% python3 -q
>>> import numpy as np
>>> from numpy import linalg as LA
>>> np.set_printoptions(suppress=True, linewidth=200)
>>> tidy = lambda a: np.round(a, 3) + 0
>>> F = np.load("case5.npy")
>>> tidy(F)
array([[ -0.946,  12.129,   7.866,   8.973,   7.549,   8.797,  10.665,  -1.018,  -2.306,  14.39 ,   4.987,   2.176,  -2.082,   9.22 ],
       [  7.128,   6.555,   8.713,   3.683,   7.268,   5.723,   3.417,   7.899,   5.493,   7.15 ,   1.089,   2.465,   9.621,   6.15 ],
       [ -2.264,   8.203,  11.258,  11.803,   5.125,   3.509,   3.559,   8.368,   7.397,   8.635,   8.573,   5.951,   9.267,   0.501],
       [  0.48 ,  10.931,  -3.698,  11.092,   8.875,  15.417,   9.02 ,   6.969,  11.424,   3.904,   8.879,  -7.99 ,   6.503,   5.305],
       [  4.038,  12.   ,  -3.843,   6.815,  10.294,  16.999,  11.868,   1.969,   4.806,   7.311,   4.241,  -8.851,   0.969,  11.185],
       [  2.2  ,   8.645,  15.738,   5.8  ,   5.946,   1.913,   5.591,   2.107,  -2.872,  14.624,   1.8  ,   9.087,   2.785,   7.167],
       [ -5.756,  13.238,   0.302,  15.192,   7.672,  13.402,  11.192,   2.964,   6.74 ,   9.026,  11.91 ,  -3.838,   1.346,   4.665],
       [ -6.535,  15.282,  -3.327,  15.702,   8.775,  17.032,  14.474,  -0.049,   5.016,  10.05 ,  12.286,  -7.199,  -2.69 ,   7.221],
       [  4.38 ,  10.271,   7.014,   4.765,   8.303,   8.999,   9.001,   0.829,  -1.206,  12.161,   1.337,   0.857,   0.693,  10.641],
       [  3.378,  10.438,  10.212,   4.905,   7.705,   6.927,   9.002,  -0.562,  -3.904,  14.497,   1.046,   3.79 ,  -0.781,  10.752],
       [ 13.041,   3.438,   8.069,  -0.443,   7.624,   4.977,  -0.236,  12.546,   9.574,   2.812,  -2.145,   1.425,  15.826,   5.601],
       [  6.556,   7.967,  11.456,   2.758,   7.364,   4.942,   5.674,   3.214,  -0.914,  11.781,  -0.585,   4.744,   4.231,   9.193],
       [ -5.78 ,  11.241,   2.147,  15.933,   6.597,  10.764,   7.762,   7.264,  10.91 ,   6.442,  13.009,  -1.917,   6.644,   0.929],
       [ -1.03 ,  12.07 ,  11.859,   8.097,   7.003,   6.241,  10.539,  -2.806,  -6.038,  17.235,   3.63 ,   5.693,  -3.841,  10.008],
       [ -8.893,  15.419,  -0.105,  17.258,   7.798,  14.656,  14.034,  -0.501,   3.742,  11.811,  13.44 ,  -4.021,  -3.21 ,   5.87 ],
       [ 14.795,   2.549,   5.8  ,  -1.168,   8.004,   6.081,  -1.26 ,  14.871,  12.757,   0.037,  -2.355,  -0.707,  18.597,   4.992],
       [  7.005,   7.418,   9.998,   2.981,   7.436,   5.536,   4.861,   5.086,   1.743,   9.775,  -0.026,   3.478,   6.377,   8.146],
       [ -1.153,   8.264,  10.545,  10.795,   5.538,   4.218,   3.981,   7.85 ,   6.814,   8.659,   7.616,   5.14 ,   8.718,   1.602],
       [  1.17 ,  12.182,   6.299,   7.142,   8.334,  10.231,  11.361,  -1.733,  -3.015,  14.152,   3.298,   0.457,  -2.824,  11.131],
       [ -3.832,  13.71 ,   4.122,  11.966,   7.908,  11.741,  12.55 ,  -1.412,  -0.42 ,  13.582,   8.034,  -0.876,  -3.267,   8.598],
       [  1.621,   8.57 ,   7.787,   8.431,   6.754,   6.713,   5.298,   6.649,   5.881,   8.286,   5.457,   2.235,   7.364,   4.424],
       [ 17.4  ,   5.784,   0.71 ,  -4.501,  10.696,  12.171,   5.03 ,   7.307,   5.536,   3.655,  -6.051,  -6.071,   9.415,  13.177],
       [-13.641,  13.628,  17.131,  18.921,   3.62 ,   1.624,   9.608,  -1.399,  -3.375,  19.324,  13.562,  12.095,  -3.213,   1.521],
       [ -7.954,  10.364,  10.506,  16.611,   4.602,   4.462,   5.637,   6.769,   7.356,  10.119,  12.94 ,   5.88 ,   6.587,  -1.065]])
>>> # rank 4
>>> th = np.radians(135)
>>> R = np.eye(14)
>>> R[2, 2] = R[9, 9] = np.cos(th)
>>> R[2, 9], R[9, 2] = -np.sin(th), np.sin(th)
>>> A2 = F @ R.T
>>> tidy(LA.det(R)), tidy(np.trace(R))
(np.float64(1.0), np.float64(10.586))
